In [1]: import numpy as np

In [2]: np.set_printoptions(precision=3, suppress=True, linewidth=200, floatmode="fixed")

In [3]: rnd = lambda a: np.round(a, 3) + 0

In [4]: arr = np.loadtxt("a.csv", delimiter=",")

In [5]: arr
Out[5]: 
array([[ 0.296, -0.257, -0.098],
       [-1.601,  1.118,  1.979],
       [-0.689,  0.513,  1.393],
       [ 0.257, -0.263,  0.042],
       [-1.435,  0.915,  2.076],
       [-1.046,  0.808,  1.221],
       [-0.695,  0.463,  1.318],
       [ 1.419, -0.803, -1.340],
       [-2.235,  1.462,  2.811],
       [-0.559,  0.238,  0.707],
       [-1.030,  0.644,  1.390],
       [-2.170,  1.250,  2.697],
       [-0.398,  0.267,  0.743],
       [ 0.294,  0.062,  0.135],
       [-0.519,  0.386,  0.613],
       [ 0.279, -0.019, -0.014],
       [ 0.652, -0.448, -0.583],
       [ 1.306, -0.865, -1.488],
       [-1.478,  1.153,  2.243],
       [-1.556,  1.218,  2.064],
       [-2.245,  1.420,  2.902],
       [-2.359,  1.304,  2.899],
       [ 0.447, -0.152, -0.030]])

In [6]: def softmax(z):
   ...:     e = np.exp(z - z.max(axis=-1, keepdims=True))
   ...:     return e / e.sum(axis=-1, keepdims=True)
   ...: 

In [7]: rnd(softmax(10 * arr[21]))
Out[7]: array([0.000, 0.000, 1.000])

In [8]: scores = arr @ arr.T / np.sqrt(3)

In [9]: softmax(scores).round(6).argmax(axis=1)
Out[9]: array([ 7, 21, 21,  7, 21, 21, 21, 17, 21, 21, 21, 21, 21,  7, 21,  7, 17, 17, 21, 21, 21, 21,  7])

In [10]: left, sigma, vt = np.linalg.svd(arr)

In [11]: np.argmax(sigma[:-1] / (sigma[1:] + 1e-6)) + 1
Out[11]: np.int64(1)

In [12]: out = left[:, :1] @ np.diag(sigma[:1]) @ vt[:1]

In [13]: np.linalg.matrix_rank(arr, rtol=0.05)
Out[13]: np.int64(2)

In [14]: rnd(np.abs(arr - out).max())
Out[14]: np.float64(0.268)

In [15]: P = arr @ np.linalg.solve(arr.T @ arr, arr.T)

In [16]: rnd(np.linalg.eigvalsh(P))
Out[16]: array([0.000, 0.000, 0.000, 0.000, 0.000, 0.000, 0.000, 0.000, 0.000, 0.000, 0.000, 0.000, 0.000, 0.000, 0.000, 0.000, 0.000, 0.000, 0.000, 0.000, 1.000, 1.000, 1.000])

In [17]: rnd(np.trace(P))
Out[17]: np.float64(3.0)

In [18]: E = np.load("run15.npy")

In [19]: E
Out[19]: 
array([[1.000, 0.200, 0.040],
       [0.200, 1.000, 0.200],
       [0.040, 0.200, 1.000]])

In [20]: x0 = np.array([-2, 3, -1])

In [21]: y = E @ x0

In [22]: beta, lr = np.zeros(3), 1 / np.linalg.norm(E, 2) ** 2

In [23]: for i in range(40):
    ...:     beta -= lr * E.T @ (E @ beta - y)
    ...:     if i % 10 == 0: print(i, round(np.linalg.norm(E @ beta - y), 3))
    ...: 
0 1.852
10 0.039
20 0.001
30 0.0

In [24]: rnd(beta)
Out[24]: array([-2.000,  3.000, -1.000])

In [25]: W0 = np.loadtxt("test3.csv", delimiter=",")

In [26]: W0
Out[26]: 
array([[-3.300, -1.000,  1.500],
       [ 1.200, -0.400,  0.300],
       [ 2.400, -1.000,  0.000],
       [-0.600,  1.200,  1.900]])

In [27]: P = W0 @ np.linalg.solve(W0.T @ W0, W0.T)

In [28]: np.allclose(P @ P, P)
Out[28]: True

In [29]: np.linalg.matrix_rank(np.eye(4) - P)
Out[29]: np.int64(1)

In [30]: rnd(np.diag(P))
Out[30]: array([1.000, 0.250, 0.766, 0.984])

In [31]: rnd((np.eye(4) - P) @ W0)
Out[31]: 
array([[0.000, 0.000, 0.000],
       [0.000, 0.000, 0.000],
       [0.000, 0.000, 0.000],
       [0.000, 0.000, 0.000]])
